>>> import numpy as np
>>> np.set_printoptions(precision=2, suppress=True, linewidth=160)
>>> F = np.load("layer6.npy")
>>> print(F)
[[ 4.29 -0.61  0.5  -1.27 -3.28  5.74  3.19 -1.29 -0.45]
 [ 1.73 -2.21  0.92 -2.14 -1.2  -1.22 -4.49 -1.89  3.22]
 [ 5.39  0.29  0.46 -0.44 -1.74  7.54  4.8   0.04 -0.45]
 [ 0.79 -0.07  0.64 -3.15 -0.97 -3.39 -4.96 -1.23  2.77]
 [ 2.69  2.96  1.07 -0.21  2.18  1.52 -2.2   0.9  -3.33]
 [ 3.68 -1.41 -2.51 -0.25 -3.21  5.62  3.73  0.59 -0.11]
 [ 5.81 -0.93  0.01  1.26 -2.23  7.48  3.76  0.16  1.69]
 [-0.58 -0.26  3.08 -0.34  0.51 -1.57 -5.01 -1.32  1.61]
 [ 3.58 -0.32  0.71  1.42 -0.95  5.97  4.1   0.26 -0.44]
 [ 3.86 -0.57 -0.68  0.25 -1.49  6.54  2.12 -0.76  0.97]
 [ 0.8   1.15 -0.22 -0.27  0.29  2.65 -1.95 -0.35 -2.33]]
>>> ang = np.radians(120)
>>> R = np.eye(9)
>>> R[2, 2] = R[1, 1] = np.cos(ang)
>>> R[2, 1], R[1, 2] = -np.sin(ang), np.sin(ang)
>>> print(R)
[[ 1.    0.    0.    0.    0.    0.    0.    0.    0.  ]
 [ 0.   -0.5   0.87  0.    0.    0.    0.    0.    0.  ]
 [ 0.   -0.87 -0.5   0.    0.    0.    0.    0.    0.  ]
 [ 0.    0.    0.    1.    0.    0.    0.    0.    0.  ]
 [ 0.    0.    0.    0.    1.    0.    0.    0.    0.  ]
 [ 0.    0.    0.    0.    0.    1.    0.    0.    0.  ]
 [ 0.    0.    0.    0.    0.    0.    1.    0.    0.  ]
 [ 0.    0.    0.    0.    0.    0.    0.    1.    0.  ]
 [ 0.    0.    0.    0.    0.    0.    0.    0.    1.  ]]
>>> out = F @ R.T
>>> print(np.allclose(F @ F.T, out @ out.T))
True
>>> C2 = F.T @ F
>>> print(np.linalg.matrix_rank(C2))
9
>>> print(np.diag(C2))
[134.3   18.78  19.66  20.27  39.66 280.52 161.08  10.44  41.56]
>>> print((F @ F.T).shape)
(11, 11)
>>> print(np.linalg.svd(F, compute_uv=False) ** 2)
[524.15 107.17  58.61  17.29   8.76   7.21   1.83   0.95   0.3 ]
>>> X = np.array([[2, 0, 0, 0, 0, 0],
...     [0, 0, 0, 0, 0, 0],
...     [0, 0, 3, 0, 0, 0],
...     [0, 0, 0, 0, 0, 0],
...     [0, 0, 0, 0, 0, 0],
...     [0, 0, 0, 0, 0, 2]])
>>> vec = np.array([2, 0, 2, -1, 1, 0])
>>> print((X * vec).sum(axis=1))
[4 0 6 0 0 0]
>>> print(X * vec)
[[4 0 0 0 0 0]
 [0 0 0 0 0 0]
 [0 0 6 0 0 0]
 [0 0 0 0 0 0]
 [0 0 0 0 0 0]
 [0 0 0 0 0 0]]
>>> print(X @ vec)
[4 0 6 0 0 0]
>>> C2 = X.T @ X
>>> print((X @ X.T).shape)
(6, 6)
>>> print(np.linalg.eigvalsh(C2)[::-1])
[9. 4. 4. 0. 0. 0.]
>>> print(np.allclose(C2, C2.T))
True
>>> print(C2)
[[4 0 0 0 0 0]
 [0 0 0 0 0 0]
 [0 0 9 0 0 0]
 [0 0 0 0 0 0]
 [0 0 0 0 0 0]
 [0 0 0 0 0 4]]
>>> print(X @ X)
[[4 0 0 0 0 0]
 [0 0 0 0 0 0]
 [0 0 9 0 0 0]
 [0 0 0 0 0 0]
 [0 0 0 0 0 0]
 [0 0 0 0 0 4]]
>>> print(np.sort(np.linalg.eigvals(X)))
[0. 0. 0. 2. 2. 3.]
>>> print([int(np.linalg.matrix_rank(np.linalg.matrix_power(X, p))) for p in range(1, 7)])
[3, 3, 3, 3, 3, 3]
>>> print(np.linalg.matrix_rank(X - X[0, 0] * np.eye(6)))
4
>>> try:
...     np.linalg.inv(X)
... except np.linalg.LinAlgError as e:
...     print("failed:", e)
... 
failed: Singular matrix
>>> arr = np.maximum(np.array([[8, 1, 5],
...     [8, 7, 7],
...     [6, 4, 9],
...     [6, 9, 3],
...     [8, 5, 3],
...     [7, 0, 4],
...     [9, 5, 5],
...     [2, 5, 3],
...     [6, 4, 4],
...     [1, 8, 6],
...     [1, 6, 2],
...     [4, 4, 5],
...     [5, 2, 3],
...     [7, 1, 1],
...     [3, 9, 5],
...     [4, 9, 0],
...     [1, 8, 4],
...     [7, 6, 4],
...     [5, 8, 4],
...     [1, 2, 1],
...     [7, 6, 3],
...     [8, 1, 8],
...     [6, 2, 4],
...     [4, 8, 5],
...     [7, 3, 0],
...     [3, 0, 8],
...     [4, 6, 1],
...     [5, 0, 9]]) @ np.array([[-1, 6, -3, 4, 2], [-2, 0, -3, 7, -2], [-3, 2, 7, -5, -7]]) + np.array([3, 5, 3, 5, 3]), 0)
>>> print(arr)
[[ 0 63 11 19  0]
 [ 0 67  7 51  0]
 [ 0 59 36 12  0]
 [ 0 47  0 77  0]
 [ 0 59  0 57  0]
 [ 0 55 10 13  0]
 [ 0 69  0 51  0]
 [ 0 23  3 33  0]
 [ 0 49  1 37  0]
 [ 0 23 18 35  0]
 [ 0 15  0 41  0]
 [ 0 39 14 24  0]
 [ 0 41  3 24  0]
 [ 0 49  0 35  8]
 [ 0 33  2 55  0]
 [ 0 29  0 84  0]
 [ 0 19  4 45  0]
 [ 0 55  0 55  0]
 [ 0 43  0 61  0]
 [ 0 13  1 18  0]
 [ 0 53  0 60  0]
 [ 0 69 32  4  0]
 [ 0 49  7 23  0]
 [ 0 39  2 52  0]
 [ 0 47  0 54 11]
 [ 0 39 50  0  0]
 [ 0 31  0 58  0]
 [ 0 53 51  0  0]]
>>> print(np.linalg.lstsq(arr[:-1].T, arr[-1])[2])
4
>>> print(np.unique(arr.round(6), axis=0).shape)
(28, 5)
>>> print(round(float(np.trace(np.linalg.pinv(arr) @ arr)), 2))
4.0
>>> print(np.allclose(arr[:-1].T @ np.linalg.lstsq(arr[:-1].T, arr[-1])[0], arr[-1]))
True
>>> out = arr / np.linalg.norm(arr, axis=1, keepdims=True)
>>> C2 = out @ out.T
>>> print(np.linalg.norm(out, axis=1))
[1. 1. 1. 1. 1. 1. 1. 1. 1. 1. 1. 1. 1. 1. 1. 1. 1. 1. 1. 1. 1. 1. 1. 1. 1. 1. 1. 1.]
>>> print((C2 - 2 * np.eye(28)).round(6).argmax(axis=1))
[ 5  8 21 14 17  0  8 19  6  7 15 22 22  6  3 10 10  4 23 23 17  2 12 19 20 27  3 25]
>>> print(np.round(np.degrees(np.arccos(np.clip(C2[23, 22], -1, 1))), 2))
28.44
>>> def softmax(z):
...     e = np.exp(z - z.max(axis=-1, keepdims=True))
...     return e / e.sum(axis=-1, keepdims=True)
... 
>>> print(np.round(softmax(10 * arr[22]), 2) + 0)
[0. 1. 0. 0. 0.]
>>> print(np.round(softmax(arr[22]), 2) + 0)
[0. 1. 0. 0. 0.]
>>> print(np.round(softmax(arr[22] + -3), 2) + 0)
[0. 1. 0. 0. 0.]
>>> scores = arr @ arr.T / np.sqrt(5)
>>> print(softmax(scores).round(6).argmax(axis=1))
[ 6  6 21  3  3  6  6  3  6  3 15  1  6  6  3 15  3  3  3  3  3 21  6  3  3 27  3 27]
>>> print(np.round(softmax(scores)[22] @ arr, 2) + 0)
[ 0. 69.  0. 51.  0.]
>>> out = arr / np.sqrt((arr ** 2).mean(axis=1, keepdims=True))
>>> print(out[16])
[0.   0.87 0.18 2.05 0.  ]
>>> ang = np.radians(36)
>>> R = np.eye(5)
>>> R[0, 0] = R[3, 3] = np.cos(ang)
>>> R[0, 3], R[3, 0] = -np.sin(ang), np.sin(ang)
>>> print(R)
[[ 0.81  0.    0.   -0.59  0.  ]
 [ 0.    1.    0.    0.    0.  ]
 [ 0.    0.    1.    0.    0.  ]
 [ 0.59  0.    0.    0.81  0.  ]
 [ 0.    0.    0.    0.    1.  ]]
>>> out = arr @ R.T
>>> print(round(float(np.linalg.det(R)), 2), round(np.trace(R), 2))
1.0 4.62
>>> print(np.abs(out - arr).max(axis=0))
[49.37  0.    0.   16.04  0.  ]
>>> print(np.allclose(arr @ arr.T, out @ out.T))
True
>>> m1 = np.loadtxt("mat.csv", delimiter=",")
>>> print(m1)
[[11.  7.  2.  7.]
 [ 7. 11.  2. 11.]
 [ 2.  2.  4.  2.]
 [ 7. 11.  2. 11.]]
>>> print(np.round(np.linalg.norm(m1) ** 2 / np.linalg.norm(m1, 2) ** 2, 2))
1.05
>>> print(np.round(np.linalg.norm(m1, 2), 2))
28.31
>>> print(m1[3] @ m1[1])
295.0
>>> print(round(float(np.linalg.norm(m1[3] - m1[1])), 2))
0.0
>>> left, s, Vh = np.linalg.svd(m1)
>>> vecs = Vh[:(s > 1e-8).sum()]
>>> rng = np.random.default_rng(1432)
>>> vec = m1[0] + -2 * m1[3] + rng.integers(2) * np.eye(4)[0]
>>> print(vec)
[ -3. -15.  -2. -15.]
>>> print(np.round(vecs.T @ vecs, 2) + 0)
[[1.  0.  0.  0. ]
 [0.  0.5 0.  0.5]
 [0.  0.  1.  0. ]
 [0.  0.5 0.  0.5]]
>>> print(np.round(np.linalg.norm(vec - vecs.T @ vecs @ vec), 2))
0.0
>>> print(np.linalg.matrix_rank(np.vstack([m1, vec])))
3
>>> print(np.diag(vecs.T @ vecs))
[1.  0.5 1.  0.5]
>>> print(np.allclose(vecs.T @ vecs @ vec, vec))
True
>>> hat = np.triu(np.array([[0, 1, 5, 2], [-3, 2, 5, 2], [1, -5, -2, 0], [0, 0, 3, 4]]), 1) + np.eye(4)
>>> out = hat @ m1 @ np.linalg.inv(hat)
>>> print(hat @ m1 - m1 @ hat)
[[ 31.  32. -64.   7.]
 [ 24.  25. -66.  -4.]
 [  0.  -2. -20.  -8.]
 [  0.  -7. -90. -36.]]
>>> rk = np.linalg.matrix_rank(m1)
>>> print(rk)
3
>>> null = np.linalg.svd(m1)[2][rk:].T
>>> print(np.round(m1 @ null, 2) + 0)
[[0.]
 [0.]
 [0.]
 [0.]]
>>> print(np.linalg.matrix_rank(m1.T @ m1), np.linalg.matrix_rank(m1 @ m1.T))
3 3
>>> print([int(np.linalg.matrix_rank(np.delete(m1, i, axis=0))) for i in range(4)])
[2, 3, 2, 3]
>>> print(np.allclose(m1 @ null, 0))
True
>>> print(null.shape)
(4, 1)
>>> print([int(np.linalg.matrix_rank(m1[:, :j + 1])) for j in range(4)])
[1, 2, 3, 3]
>>> print(np.round(null @ null.T, 2) + 0)
[[ 0.   0.   0.   0. ]
 [ 0.   0.5  0.  -0.5]
 [ 0.   0.   0.   0. ]
 [ 0.  -0.5  0.   0.5]]
>>> print(np.linalg.cond(m1) > 100)
True
>>> print(round(float(np.linalg.norm(m1, 2) / np.linalg.norm(m1)), 2))
0.98
>>> print(np.linalg.matrix_rank(m1, rtol=0.1))
3
>>> data = np.load("dump.npy")
>>> print(data)
[[1.   0.5  0.25]
 [0.5  1.   0.5 ]
 [0.25 0.5  1.  ]]
>>> vec = np.array([1, 0, 0])
>>> target = data @ vec
>>> print(target)
[1.   0.5  0.25]
>>> print(np.linalg.solve(data, target))
[1. 0. 0.]
>>> print(np.linalg.solve(data, target + data[:, 1]))
[1. 1. 0.]
>>> print(np.linalg.solve(data.T, data[2]))
[0. 0. 1.]
>>> print(np.linalg.solve(data, data[:, 0]))
[1. 0. 0.]
>>> w, vecs = np.linalg.eig(data)
>>> print(w)
[1.84 0.75 0.41]
>>> print(np.sort(np.linalg.eigvals(data.T)))
[0.41 0.75 1.84]
>>> print(np.sort(np.linalg.eigvals(np.linalg.inv(data))))
[0.54 1.33 2.46]
>>> lab = rng.permutation(3)
>>> print(lab)
[1 0 2]
>>> out = data[lab][:, lab]
>>> print(np.trace(out))
3.0
>>> print(out)
[[1.   0.5  0.5 ]
 [0.5  1.   0.25]
 [0.5  0.25 1.  ]]
>>> print(np.diag(out))
[1. 1. 1.]
>>> print(np.allclose(out, data))
False
>>> mat = np.load("sample12.npy")
>>> print(mat)
[[-1. -2. -2.  0.  0.]
 [-2. -1. -2.  0.  0.]
 [-2. -2. -1.  0.  0.]
 [ 0.  0.  0. -1. -2.]
 [ 0.  0.  0. -2. -1.]]
>>> w, vecs = np.linalg.eigh(mat)
>>> print(np.unique(w.round(6) + 0, return_counts=True)[1])
[1 1 3]
>>> print(np.linalg.eigvalsh(mat @ mat))
[ 1.  1.  1.  9. 25.]
>>> print(np.linalg.eigvalsh(mat + 2 * np.eye(5)))
[-3. -1.  3.  3.  3.]
>>> print(np.linalg.svd(mat, compute_uv=False))
[5. 3. 1. 1. 1.]
>>> print((w > 1e-8).sum(), (w < -1e-8).sum())
3 2
>>> print(vecs @ np.diag(w) @ vecs.T)
[[-1. -2. -2.  0.  0.]
 [-2. -1. -2.  0.  0.]
 [-2. -2. -1.  0.  0.]
 [ 0.  0.  0. -1. -2.]
 [ 0.  0.  0. -2. -1.]]
